% python3 -q
>>> import numpy as np
>>> np.set_printoptions(precision=3, suppress=True, linewidth=160)
>>> mat = np.loadtxt("layer14.csv", delimiter=",")
>>> print(mat)
[[9. 4. 0. 0. 0. 0. 0. 0. 0. 0. 0.]
 [4. 3. 4. 0. 0. 0. 0. 0. 0. 0. 0.]
 [0. 4. 6. 4. 0. 0. 0. 0. 0. 0. 0.]
 [0. 0. 4. 8. 4. 0. 0. 0. 0. 0. 0.]
 [0. 0. 0. 4. 1. 4. 0. 0. 0. 0. 0.]
 [0. 0. 0. 0. 4. 4. 4. 0. 0. 0. 0.]
 [0. 0. 0. 0. 0. 4. 3. 4. 0. 0. 0.]
 [0. 0. 0. 0. 0. 0. 4. 6. 4. 0. 0.]
 [0. 0. 0. 0. 0. 0. 0. 4. 7. 4. 0.]
 [0. 0. 0. 0. 0. 0. 0. 0. 4. 7. 4.]
 [0. 0. 0. 0. 0. 0. 0. 0. 0. 4. 1.]]
>>> print(mat.mean(axis=0))
[1.182 1.    1.273 1.455 0.818 1.091 1.    1.273 1.364 1.364 0.455]
>>> print(np.diff(mat, axis=0))
[[-5. -1.  4.  0.  0.  0.  0.  0.  0.  0.  0.]
 [-4.  1.  2.  4.  0.  0.  0.  0.  0.  0.  0.]
 [ 0. -4. -2.  4.  4.  0.  0.  0.  0.  0.  0.]
 [ 0.  0. -4. -4. -3.  4.  0.  0.  0.  0.  0.]
 [ 0.  0.  0. -4.  3.  0.  4.  0.  0.  0.  0.]
 [ 0.  0.  0.  0. -4.  0. -1.  4.  0.  0.  0.]
 [ 0.  0.  0.  0.  0. -4.  1.  2.  4.  0.  0.]
 [ 0.  0.  0.  0.  0.  0. -4. -2.  3.  4.  0.]
 [ 0.  0.  0.  0.  0.  0.  0. -4. -3.  3.  4.]
 [ 0.  0.  0.  0.  0.  0.  0.  0. -4. -3. -3.]]
>>> mat.sum(axis=0)
array([13., 11., 14., 16.,  9., 12., 11., 14., 15., 15.,  5.])
>>> np.abs(mat).max()
np.float64(9.0)
>>> x = np.array([0, 2, 3, 2, 0, 2, 3, 0, 0, 3, 3])
>>> target = mat @ x
>>> print(target)
[ 8. 18. 34. 28. 16. 20. 17. 12. 12. 33. 15.]
>>> print(np.round(np.linalg.solve(mat, target), 3) + 0)
[0. 2. 3. 2. 0. 2. 3. 0. 0. 3. 3.]
>>> E = np.tril(np.array([[1, 2, 0, 2, 2, 2, 1],
...     [2, 1, 2, 1, 0, 1, 0],
...     [1, 1, 0, 2, 0, 0, 0],
...     [1, 0, 0, 2, 0, 0, 2],
...     [2, 1, 2, 2, 0, 2, 0],
...     [1, 0, 0, 0, 0, 2, 1],
...     [1, 1, 2, 2, 0, 1, 0]]), -1) + np.eye(7, dtype=int)
>>> E
array([[1, 0, 0, 0, 0, 0, 0],
       [2, 1, 0, 0, 0, 0, 0],
       [1, 1, 1, 0, 0, 0, 0],
       [1, 0, 0, 1, 0, 0, 0],
       [2, 1, 2, 2, 1, 0, 0],
       [1, 0, 0, 0, 0, 1, 0],
       [1, 1, 2, 2, 0, 1, 1]])
>>> rng = np.random.default_rng(82106)
>>> other = E + rng.integers(-2, 3, (7, 5)) @ rng.integers(-2, 3, (5, 7))
>>> other
array([[  3,   0,  -1,   1,  -3,   2,  -6],
       [ -5,  -8,   0,  -2,  -4, -10,   1],
       [  5,   4,  -1,  -2,  -1,   7,  -3],
       [  0,   3,  -2,   5,  -2,  -4,   5],
       [  8,   2,  -1,  -5,  -1,  13,  -7],
       [  4,   4,   6,   5,  10,   5,   2],
       [  3,  -1,   0,  -2,  -2,   7,  -1]])
>>> print(np.abs(other - E).sum(axis=1))
[15 33 22 21 39 34 20]
>>> other - E
array([[  2,   0,  -1,   1,  -3,   2,  -6],
       [ -7,  -9,   0,  -2,  -4, -10,   1],
       [  4,   3,  -2,  -2,  -1,   7,  -3],
       [ -1,   3,  -2,   4,  -2,  -4,   5],
       [  6,   1,  -3,  -7,  -2,  13,  -7],
       [  3,   4,   6,   5,  10,   4,   2],
       [  2,  -2,  -2,  -4,  -2,   6,  -2]])
>>> x = np.array([-1, -1, -1, -1, 1, 2, 2])
>>> target = other @ x
>>> beta, lr = np.zeros(7), 1 / np.linalg.norm(other, 2) ** 2
>>> for i in range(4):
...     beta -= lr * other.T @ (other @ beta - target)
...     if i % 1 == 0: print(i, round(np.linalg.norm(other @ beta - target), 3))
... 
0 16.994
1 16.009
2 15.163
3 14.403
>>> np.round(np.linalg.cond(other), 3)
np.float64(36.743)
>>> np.count_nonzero(E)
np.int64(21)
>>> np.round(np.linalg.norm(E), 3)
np.float64(6.245)
>>> print(E.sum(axis=0))
[9 4 5 5 1 2 1]
>>> np.linalg.svd(E, compute_uv=False)
array([5.432, 2.294, 1.402, 1.263, 0.734, 0.301, 0.205])
>>> print(E.sum(axis=1))
[1 3 3 2 8 2 8]
>>> np.diff(E, axis=0)
array([[ 1,  1,  0,  0,  0,  0,  0],
       [-1,  0,  1,  0,  0,  0,  0],
       [ 0, -1, -1,  1,  0,  0,  0],
       [ 1,  1,  2,  1,  1,  0,  0],
       [-1, -1, -2, -2, -1,  1,  0],
       [ 0,  1,  2,  2,  0,  0,  1]])
>>> np.unravel_index(np.abs(E).argmax(), E.shape)
(np.int64(1), np.int64(0))
>>> E.mean(axis=0)
array([1.286, 0.571, 0.714, 0.714, 0.143, 0.286, 0.143])
>>> round(float(np.linalg.norm(E) ** 2 / np.linalg.norm(E, 2) ** 2), 3)
1.322
>>> round(float(np.linalg.norm(E, 1)), 3), np.round(np.linalg.norm(E, np.inf), 3)
(9.0, np.float64(8.0))
>>> np.round(np.linalg.norm(E[4], 1), 3), round(float(np.linalg.norm(E[4], np.inf)), 3)
(np.float64(8.0), 2.0)
>>> print(np.linalg.norm(E, axis=0))
[3.606 2.    3.    3.    1.    1.414 1.   ]
>>> E[4] @ E[3]
np.int64(4)
>>> np.linalg.norm(E, axis=1)
array([1.   , 2.236, 1.732, 1.414, 3.742, 1.414, 3.464])
>>> round(np.linalg.norm(E[4] - E[3]), 3)
np.float64(2.828)
>>> K = np.load("m.npy")
>>> K
array([[-2, -2,  0,  0, -2,  0],
       [-1,  1,  0,  0, -1,  0],
       [ 0,  0,  2,  0,  0,  0],
       [ 0,  0,  0,  0,  0, -2],
       [ 0, -1,  0,  0,  1,  0],
       [ 0,  0,  0,  0,  0,  0]])
>>> round(np.abs(np.linalg.eigvals(K)).max(), 3)
np.float64(2.732)
>>> np.linalg.matrix_power(K, 3)
array([[-16, -12,   0,   0, -12,   0],
       [ -6,   2,   0,   0,  -6,   0],
       [  0,   0,   8,   0,   0,   0],
       [  0,   0,   0,   0,   0,   0],
       [  0,  -6,   0,   0,   2,   0],
       [  0,   0,   0,   0,   0,   0]])
>>> np.allclose(K, K.T)
False
>>> K @ K
array([[ 6,  4,  0,  0,  4,  0],
       [ 1,  4,  0,  0,  0,  0],
       [ 0,  0,  4,  0,  0,  0],
       [ 0,  0,  0,  0,  0,  0],
       [ 1, -2,  0,  0,  2,  0],
       [ 0,  0,  0,  0,  0,  0]])
>>> np.linalg.determinant(K)
Traceback (most recent call last):
  File "<python-input-45>", line 1, in <module>
    np.linalg.determinant(K)
    ^^^^^^^^^^^^^^^^^^^^^
AttributeError: module 'numpy.linalg' has no attribute 'determinant'
>>> (K - K.T) / 2
array([[ 0. , -0.5,  0. ,  0. , -1. ,  0. ],
       [ 0.5,  0. ,  0. ,  0. ,  0. ,  0. ],
       [ 0. ,  0. ,  0. ,  0. ,  0. ,  0. ],
       [ 0. ,  0. ,  0. ,  0. ,  0. , -1. ],
       [ 1. ,  0. ,  0. ,  0. ,  0. ,  0. ],
       [ 0. ,  0. ,  0. ,  1. ,  0. ,  0. ]])
>>> np.sort(np.abs(np.linalg.eigvals(K)))
array([0.   , 0.   , 0.732, 2.   , 2.   , 2.732])
>>> np.allclose(K @ K.T, K.T @ K)
False
>>> def softmax(z):
...     e = np.exp(z - z.max(axis=-1, keepdims=True))
...     return e / e.sum(axis=-1, keepdims=True)
... 
>>> print(np.round(softmax(10 * K[1]), 3) + 0)
[0. 1. 0. 0. 0. 0.]
>>> scores = K @ K.T / np.sqrt(6)
>>> softmax(scores)[1] @ K
array([-0.871, -0.172,  0.22 ,  0.   , -0.822, -0.22 ])
>>> x = np.array([5, 4, 5, 6, 0, 3])
>>> K @ x
array([-18,  -1,  10,  -6,  -4,   0])
>>> print((K * x).sum(axis=1))
[-18  -1  10  -6  -4   0]
>>> (K @ x).argmax()
np.int64(2)
>>> np.einsum("ij,j->i", K, x)
array([-18,  -1,  10,  -6,  -4,   0])
>>> np.linalg.norm(K @ x) <= np.linalg.norm(K, 2) * np.linalg.norm(x) + 1e-9
np.True_
>>> np.sign((K @ x).round(6))
array([-1, -1,  1, -1, -1,  0])
>>> print(K @ np.eye(6)[3])
[0. 0. 0. 0. 0. 0.]
>>> print(K @ (2 * x))
[-36  -2  20 -12  -8   0]
>>> m1 = np.load("case8.npy")
>>> print(m1)
[[ 1.756  0.366  0.473  0.143 -0.227  0.143 -0.244  0.228 -0.474  0.616 -0.473  0.337]
 [ 0.366  0.844  0.583  0.267 -0.596  0.067  0.175 -0.084  0.175  0.358  0.434  0.191]
 [ 0.473  0.583  0.948 -0.465 -0.732  0.253 -0.088  0.155 -0.251  0.037 -0.201 -0.083]
 [ 0.143  0.267 -0.465  2.011  0.627  0.15  -0.252 -0.54   0.232  0.387 -0.164  0.6  ]
 [-0.227 -0.596 -0.732  0.627  0.89   0.081 -0.395 -0.045  0.142  0.064 -0.368 -0.32 ]
 [ 0.143  0.067  0.253  0.15   0.081  2.828 -0.071 -0.011  0.321 -0.101  0.104 -0.137]
 [-0.244  0.175 -0.088 -0.252 -0.395 -0.071  2.172 -0.842  0.213  0.626 -0.003  0.086]
 [ 0.228 -0.084  0.155 -0.54  -0.045 -0.011 -0.842  0.607 -0.059 -0.238  0.275 -0.265]
 [-0.474  0.175 -0.251  0.232  0.142  0.321  0.213 -0.059  0.707  0.332  0.714 -0.525]
 [ 0.616  0.358  0.037  0.387  0.064 -0.101  0.626 -0.238  0.332  1.132 -0.243 -0.686]
 [-0.473  0.434 -0.201 -0.164 -0.368  0.104 -0.003  0.275  0.714 -0.243  2.009  0.46 ]
 [ 0.337  0.191 -0.083  0.6   -0.32  -0.137  0.086 -0.265 -0.525 -0.686  0.46   2.096]]
>>> vals, evecs = np.linalg.eigh(m1)
>>> np.unique(vals.round(6) + 0, return_counts=True)[1]
array([5, 1, 1, 5])
>>> print(vals.sum(), np.trace(m1))
18.0 18.0
>>> np.round(evecs.T @ evecs, 3) + 0
array([[1., 0., 0., 0., 0., 0., 0., 0., 0., 0., 0., 0.],
       [0., 1., 0., 0., 0., 0., 0., 0., 0., 0., 0., 0.],
       [0., 0., 1., 0., 0., 0., 0., 0., 0., 0., 0., 0.],
       [0., 0., 0., 1., 0., 0., 0., 0., 0., 0., 0., 0.],
       [0., 0., 0., 0., 1., 0., 0., 0., 0., 0., 0., 0.],
       [0., 0., 0., 0., 0., 1., 0., 0., 0., 0., 0., 0.],
       [0., 0., 0., 0., 0., 0., 1., 0., 0., 0., 0., 0.],
       [0., 0., 0., 0., 0., 0., 0., 1., 0., 0., 0., 0.],
       [0., 0., 0., 0., 0., 0., 0., 0., 1., 0., 0., 0.],
       [0., 0., 0., 0., 0., 0., 0., 0., 0., 1., 0., 0.],
       [0., 0., 0., 0., 0., 0., 0., 0., 0., 0., 1., 0.],
       [0., 0., 0., 0., 0., 0., 0., 0., 0., 0., 0., 1.]])
